>>> import numpy as np
>>> np.set_printoptions(precision=2, suppress=True, linewidth=100)
>>> M = np.array([[4.0, 0.0, 0.0], [0.0, 4.0, 3.0], [0.0, 3.0, 4.0]])
>>> M
array([[4., 0., 0.],
       [0., 4., 3.],
       [0., 3., 4.]])
>>> ev, V = np.linalg.eigh(M)
>>> x = np.array([0, -1, 5])
>>> V * np.abs(ev) @ V.T
array([[4., 0., 0.],
       [0., 4., 3.],
       [0., 3., 4.]])
>>> (np.sign(V[:, -1].round(6)) == np.sign(V[0, -1].round(6))).astype(int)
array([1, 0, 0])
>>> np.abs(M).sum(axis=1).max(), np.abs(ev).max()
(np.float64(7.0), np.float64(7.0))
>>> x @ M @ x
np.float64(74.0)
>>> V * np.maximum(ev, 0) @ V.T
array([[4., 0., 0.],
       [0., 4., 3.],
       [0., 3., 4.]])
>>> round(float(x @ M @ x / (x @ x)), 2), ev[0], ev[-1]
(2.85, np.float64(1.0), np.float64(7.0))
>>> x = np.array([0, 0, 5])
>>> target = M @ x
>>> coef, lr = np.zeros(3), 1 / np.linalg.norm(M, 2) ** 2
>>> for i in range(40):
...     coef -= lr * M.T @ (M @ coef - target)
...     if i % 10 == 0: print(i, round(np.linalg.norm(M @ coef - target), 2))
... 
0 3.46
10 2.82
20 2.29
30 1.87
>>> coef
array([0. , 1.1, 3.9])
>>> left, sigma, VT = np.linalg.svd(M, full_matrices=False)
>>> np.round(left.T @ left, 2) + 0
array([[1., 0., 0.],
       [0., 1., 0.],
       [0., 0., 1.]])
>>> np.cumsum(sigma ** 2) / np.sum(sigma ** 2)
array([0.74, 0.98, 1.  ])
>>> W0 = np.loadtxt("run7.csv", delimiter=",")
>>> W0
array([[2., 5., 2., 4., 3.],
       [1., 1., 2., 2., 2.],
       [4., 2., 3., 3., 0.],
       [4., 3., 3., 4., 0.],
       [2., 5., 2., 2., 2.]])
>>> np.linalg.norm(W0, axis=0)
array([6.4 , 8.  , 5.48, 7.  , 4.12])
>>> np.linalg.norm(W0, axis=1)
array([7.62, 3.74, 6.16, 7.07, 6.4 ])
>>> W0[4] @ W0[2]
np.float64(30.0)
>>> np.round(np.linalg.norm(W0[4] - W0[2]), 2)
np.float64(4.36)
>>> np.linalg.norm(W0, axis=1).argmax()
np.int64(0)
>>> np.round(np.linalg.norm(W0, 1), 2), round(float(np.linalg.norm(W0, np.inf)), 2)
(np.float64(16.0), 16.0)
>>> data = np.load("sample8.npy")
>>> data
array([[0, 0, 1, 2, 1],
       [0, 0, 0, 2, 0],
       [0, 0, 0, 2, 2],
       [0, 0, 0, 0, 1],
       [0, 0, 0, 0, 0]])
>>> # triangular
>>> np.linalg.lstsq(data[:-1].T, data[-1])[2]
np.int32(3)
>>> try:
...     np.linalg.inv(data)
... except np.linalg.LinAlgError as e:
...     print(repr(e))
... 
LinAlgError('Singular matrix')
>>> left, sigma, VT = np.linalg.svd(data)
>>> sigma.round(2) + 0
array([4.  , 1.52, 0.8 , 0.  , 0.  ])
>>> other = left[:, :3] @ np.diag(sigma[:3]) @ VT[:3]
>>> np.round(np.abs(data - other).max(), 2)
np.float64(0.0)
>>> np.linalg.cond(data) > 100
np.True_
>>> np.linalg.matrix_rank(data, rtol=0.1)
np.int64(3)
>>> left, sigma, VT = np.linalg.svd(data)
>>> V = VT[:(sigma > 1e-8).sum()]
>>> rng = np.random.default_rng(1)
>>> x = data[3] + 5 * data[1] + rng.integers(2) * np.eye(5)[3]
>>> x
array([ 0.,  0.,  0., 10.,  1.])
>>> np.linalg.matrix_rank(np.vstack([data, x]))
np.int64(3)
>>> round(float(np.linalg.norm(x - V.T @ V @ x)), 2)
0.0
>>> J = np.loadtxt("case16.csv", delimiter=",")
>>> J
array([[-17.91,  26.84,   5.2 ,  20.48],
       [-18.42,  25.43,   2.83,  20.61],
       [-17.97,  28.14,   3.93,  18.92],
       [-17.32,  27.33,   0.51,  21.26],
       [-18.28,  25.69,   2.12,  20.34],
       [-18.66,  28.5 ,   2.82,  22.84],
       [-17.67,  28.12,   0.98,  20.63],
       [-17.4 ,  26.87,   2.67,  20.93],
       [-18.18,  26.16,   2.76,  20.51],
       [-18.14,  25.92,   2.29,  19.93],
       [-15.79,  26.45,   3.18,  19.92],
       [-16.14,  28.21,   3.81,  23.09],
       [-17.79,  25.16,   2.33,  21.03],
       [-18.85,  25.61,   1.83,  21.58],
       [-17.34,  27.32,   2.81,  23.18],
       [-17.54,  26.73,   2.94,  21.16],
       [-18.24,  27.19,   5.21,  19.35],
       [-16.2 ,  26.91,   3.2 ,  23.03],
       [-17.57,  26.09,   2.64,  20.78],
       [-18.03,  26.9 ,   3.45,  21.35],
       [-18.3 ,  27.23,   2.57,  20.16]])
>>> np.abs(np.linalg.svd(J)[2][-1])
array([0.44, 0.68, 0.39, 0.45])
>>> np.round(np.linalg.norm(J, 2) / np.linalg.norm(J), 2)
np.float64(1.0)
>>> np.argsort(-np.linalg.norm(J, axis=0).round(6), kind="stable")[:3]
array([1, 3, 0])
>>> np.linalg.cond(J) > 100
np.False_
>>> round(np.log10(np.linalg.cond(J)))
2
>>> Xs = (J - J.mean(axis=0)) / J.std(axis=0)
>>> Xs.std(axis=0)
array([1., 1., 1., 1.])
>>> np.argwhere(np.abs(Xs) > 2)
array([[ 0,  2],
       [ 3,  2],
       [10,  0],
       [16,  2]])
>>> coef = np.linalg.lstsq(np.delete(Xs, 1, axis=1), Xs[:, 1])[0]
>>> coef
array([0.13, 0.19, 0.23])
>>> round(float(1 - np.var(Xs[:, 1] - np.delete(Xs, 1, axis=1) @ coef)), 2)
0.12
>>> np.abs(coef).argmax()
np.int64(2)
>>> lab = rng.permutation(4)
>>> other = J[:, lab] * rng.choice([-1, 1], 4)
>>> other
array([[ 17.91, -26.84,   5.2 ,  20.48],
       [ 18.42, -25.43,   2.83,  20.61],
       [ 17.97, -28.14,   3.93,  18.92],
       [ 17.32, -27.33,   0.51,  21.26],
       [ 18.28, -25.69,   2.12,  20.34],
       [ 18.66, -28.5 ,   2.82,  22.84],
       [ 17.67, -28.12,   0.98,  20.63],
       [ 17.4 , -26.87,   2.67,  20.93],
       [ 18.18, -26.16,   2.76,  20.51],
       [ 18.14, -25.92,   2.29,  19.93],
       [ 15.79, -26.45,   3.18,  19.92],
       [ 16.14, -28.21,   3.81,  23.09],
       [ 17.79, -25.16,   2.33,  21.03],
       [ 18.85, -25.61,   1.83,  21.58],
       [ 17.34, -27.32,   2.81,  23.18],
       [ 17.54, -26.73,   2.94,  21.16],
       [ 18.24, -27.19,   5.21,  19.35],
       [ 16.2 , -26.91,   3.2 ,  23.03],
       [ 17.57, -26.09,   2.64,  20.78],
       [ 18.03, -26.9 ,   3.45,  21.35],
       [ 18.3 , -27.23,   2.57,  20.16]])
>>> left, _, VT = np.linalg.svd(J.T @ other)
>>> np.round(np.linalg.lstsq(J, other)[0], 2) + 0
array([[-1.,  0.,  0.,  0.],
       [ 0., -1.,  0.,  0.],
       [ 0.,  0.,  1.,  0.],
       [ 0.,  0.,  0.,  1.]])
>>> other = np.array([[-1, -1], [-2, 1], [-2, -5], [1, 3]])
>>> np.linalg.matrix_rank(J @ other)
np.int64(2)
>>> other = np.c_[J[:, :1] @ np.array([[2]]), np.array([0, 1, 0, 4, 0, 3, 1, 3, 0, 4, 2, 2, 4, 1, 4, 0, 3, 2, 0, 2, 5])]
>>> other
array([[-35.82,   0.  ],
       [-36.84,   1.  ],
       [-35.94,   0.  ],
       [-34.64,   4.  ],
       [-36.56,   0.  ],
       [-37.32,   3.  ],
       [-35.34,   1.  ],
       [-34.8 ,   3.  ],
       [-36.36,   0.  ],
       [-36.28,   4.  ],
       [-31.58,   2.  ],
       [-32.28,   2.  ],
       [-35.58,   4.  ],
       [-37.7 ,   1.  ],
       [-34.68,   4.  ],
       [-35.08,   0.  ],
       [-36.48,   3.  ],
       [-32.4 ,   2.  ],
       [-35.14,   0.  ],
       [-36.06,   2.  ],
       [-36.6 ,   5.  ]])
>>> np.linalg.matrix_rank(other)
np.int64(2)
>>> X = np.load("layer5.npy")
>>> X
array([[ -4.13,  -1.96,   0.91,   9.56,   6.97],
       [ 27.33,  24.4 ,  18.71, -24.61, -24.65],
       [  9.54,   2.38,   6.05,  -3.59,  -1.51],
       [ 16.22,  11.71,  11.19, -11.74, -10.98],
       [ 17.65,  20.24,  14.67, -15.05, -17.85],
       [ -1.88,  -4.75,   0.48,   8.23,   8.16],
       [ -0.27,  11.39,   6.78,   2.94,  -4.39],
       [ 11.07,   2.9 ,   6.64,  -5.07,  -2.49],
       [ 10.02,   4.69,   7.02,  -4.57,  -3.41],
       [ 12.92, -10.92,   2.08,  -3.4 ,   7.02],
       [ 13.13,   0.42,   6.27,  -6.3 ,  -1.45],
       [-12.6 ,   8.05,   2.35,  14.65,   2.83],
       [  5.15,  19.21,  11.04,  -3.73, -12.26],
       [ -2.27,   4.17,   3.63,   6.44,   1.72],
       [ 14.58,   9.45,   9.94,  -9.75,  -8.68],
       [  9.76,   2.47,   6.14,  -3.81,  -1.67],
       [  8.14,  -0.72,   4.56,  -1.61,   1.32],
       [-22.73,  -9.33,  -6.62,  27.79,  19.59],
       [  1.75,  -5.97,   0.98,   5.31,   7.67],
       [  2.24,  12.63,   7.89,   0.42,  -6.28],
       [ 13.77,   4.47,   7.91,  -7.84,  -4.69],
       [ 12.5 ,   8.25,   8.96,  -7.61,  -6.99],
       [ 10.61,   1.9 ,   6.15,  -4.42,  -1.57],
       [ 27.87,  -1.35,   9.46, -18.93,  -5.82],
       [ 13.41,  11.8 ,  10.49,  -9.27,  -9.97],
       [ -3.82,   5.62,   3.75,   7.46,   1.24],
       [-15.87,  -0.59,  -1.65,  19.62,  10.48]])
>>> r0, v = X[19], X[25]
>>> round(r0 @ v, 2)
np.float64(87.39)
>>> round(float(r0 @ r0), 2)
266.3
>>> p = (r0 @ v) / (r0 @ r0) * r0
>>> p
array([ 0.73,  4.14,  2.59,  0.14, -2.06])
>>> v - p
array([-4.55,  1.48,  1.17,  7.32,  3.3 ])
>>> np.round(np.linalg.norm(r0 + v) ** 2 + np.linalg.norm(r0 - v) ** 2, 2)
np.float64(767.52)
>>> round(float((v - p) @ r0), 2)
0.0
>>> F = np.loadtxt("block0.csv", delimiter=",")
>>> F
array([[ 1., -1.,  0.,  0.,  0.,  0.],
       [ 0.,  0.,  0.,  0.,  0.,  0.],
       [ 2.,  2.,  0.,  0.,  0.,  0.],
       [ 0.,  0.,  1., -1.,  0.,  0.],
       [ 0.,  0.,  0.,  0.,  0.,  0.],
       [ 0.,  0.,  2.,  2.,  0.,  0.],
       [ 0.,  0.,  0.,  0.,  1., -1.],
       [ 0.,  0.,  0.,  0.,  0.,  0.],
       [ 0.,  0.,  0.,  0.,  2.,  2.]])
>>> # row 4 repeats row 1
>>> other = F + rng.integers(-2, 3, (9, 3)) @ rng.integers(-2, 3, (3, 6))
>>> other
array([[ 4.,  1.,  6., -4.,  3.,  2.],
       [ 3.,  4.,  5., -4.,  2.,  0.],
       [ 4.,  1.,  3., -2.,  2.,  1.],
       [-6.,  2., -1.,  3., -2.,  6.],
       [ 5.,  4.,  1., -4.,  0., -8.],
       [ 0., -5., -2.,  4., -1., -3.],
       [-3., -4., -5.,  4., -1., -1.],
       [-2.,  2.,  3.,  0.,  1.,  6.],
       [-4.,  7., -2.,  2., -1.,  3.]])
>>> other - F
array([[ 3.,  2.,  6., -4.,  3.,  2.],
       [ 3.,  4.,  5., -4.,  2.,  0.],
       [ 2., -1.,  3., -2.,  2.,  1.],
       [-6.,  2., -2.,  4., -2.,  6.],
       [ 5.,  4.,  1., -4.,  0., -8.],
       [ 0., -5., -4.,  2., -1., -3.],
       [-3., -4., -5.,  4., -2.,  0.],
       [-2.,  2.,  3.,  0.,  1.,  6.],
       [-4.,  7., -2.,  2., -3.,  1.]])
>>> np.linalg.matrix_rank(other - F, tol=1e-8)
np.int64(3)
>>> np.round(np.linalg.svd(other - F, compute_uv=False), 2) + 0
array([18.54, 14.4 , 10.19,  0.  ,  0.  ,  0.  ])
>>> x = np.array([-1, 1, -3, 1, -2, 2])
>>> target = F @ x
>>> np.round(np.linalg.pinv(F) @ F, 2) + 0
array([[1., 0., 0., 0., 0., 0.],
       [0., 1., 0., 0., 0., 0.],
       [0., 0., 1., 0., 0., 0.],
       [0., 0., 0., 1., 0., 0.],
       [0., 0., 0., 0., 1., 0.],
       [0., 0., 0., 0., 0., 1.]])
>>> target
array([-2.,  0.,  0., -4.,  0., -4., -4.,  0.,  0.])
>>> np.linalg.lstsq(F, target)[0]
array([-1.,  1., -3.,  1., -2.,  2.])
>>> target = target + 0.3 * rng.normal(size=9)
>>> target
array([-2.13,  0.06,  0.07, -3.36, -0.33, -4.11, -3.39,  0.19,  0.2 ])
>>> coef, *_ = np.linalg.lstsq(F, target)
>>> round(np.linalg.norm(target - F @ coef), 2)
np.float64(0.39)
>>> coef
array([-1.05,  1.08, -2.71,  0.65, -1.64,  1.74])
>>> np.round(F.T @ (target - F @ coef), 2) + 0
array([0., 0., 0., 0., 0., 0.])
>>> coef.round()
array([-1.,  1., -3.,  1., -2.,  2.])
>>> [round(float(np.linalg.norm(np.linalg.solve(F.T @ F + lam * np.eye(6), F.T @ target))), 2) for lam in (0, 1, 10, 100)]
[3.97, 2.78, 0.89, 0.13]
>>> m1 = np.load("dump.npy")
>>> m1
array([[1.  , 0.  , 0.  , 0.  , 0.  ],
       [0.5 , 0.5 , 0.  , 0.  , 0.  ],
       [0.  , 0.5 , 0.5 , 0.  , 0.  ],
       [0.  , 0.25, 0.25, 0.25, 0.25],
       [0.33, 0.  , 0.33, 0.  , 0.33]])
>>> np.kron(np.eye(2, dtype=int), m1)
array([[1.  , 0.  , 0.  , 0.  , 0.  , 0.  , 0.  , 0.  , 0.  , 0.  ],
       [0.5 , 0.5 , 0.  , 0.  , 0.  , 0.  , 0.  , 0.  , 0.  , 0.  ],
       [0.  , 0.5 , 0.5 , 0.  , 0.  , 0.  , 0.  , 0.  , 0.  , 0.  ],
       [0.  , 0.25, 0.25, 0.25, 0.25, 0.  , 0.  , 0.  , 0.  , 0.  ],
       [0.33, 0.  , 0.33, 0.  , 0.33, 0.  , 0.  , 0.  , 0.  , 0.  ],
       [0.  , 0.  , 0.  , 0.  , 0.  , 1.  , 0.  , 0.  , 0.  , 0.  ],
       [0.  , 0.  , 0.  , 0.  , 0.  , 0.5 , 0.5 , 0.  , 0.  , 0.  ],
       [0.  , 0.  , 0.  , 0.  , 0.  , 0.  , 0.5 , 0.5 , 0.  , 0.  ],
       [0.  , 0.  , 0.  , 0.  , 0.  , 0.  , 0.25, 0.25, 0.25, 0.25],
       [0.  , 0.  , 0.  , 0.  , 0.  , 0.33, 0.  , 0.33, 0.  , 0.33]])
>>> np.round(np.einsum("ij,ji->", m1, m1), 2)
np.float64(1.67)
>>> ev, V = np.linalg.eig(m1)
>>> np.sort(np.linalg.eigvals(np.linalg.inv(m1)))
array([1., 2., 2., 3., 4.])
>>> np.sort(np.linalg.eigvals(m1 @ m1))
array([0.06, 0.11, 0.25, 0.25, 1.  ])
>>> m1 @ V[:, 0] - ev[0] * V[:, 0]
array([0., 0., 0., 0., 0.])
>>> np.sort(np.linalg.eigvals(m1.T))
array([0.25, 0.33, 0.5 , 0.5 , 1.  ])
>>> ev
array([0.25, 0.33, 0.5 , 0.5 , 1.  ])
>>> arr = np.array([[2.0, 0.0, 0.0], [0.0, 2.0, 0.0], [0.0, 0.0, 2.0]])
>>> np.sort(np.linalg.eigvals(arr).real)
array([2., 2., 2.])
>>> round(np.linalg.det(arr), 2)
np.float64(8.0)
>>> np.flatnonzero(np.linalg.matrix_power((arr != 0) + (arr.T != 0) + np.eye(3), 3)[2])
array([2])
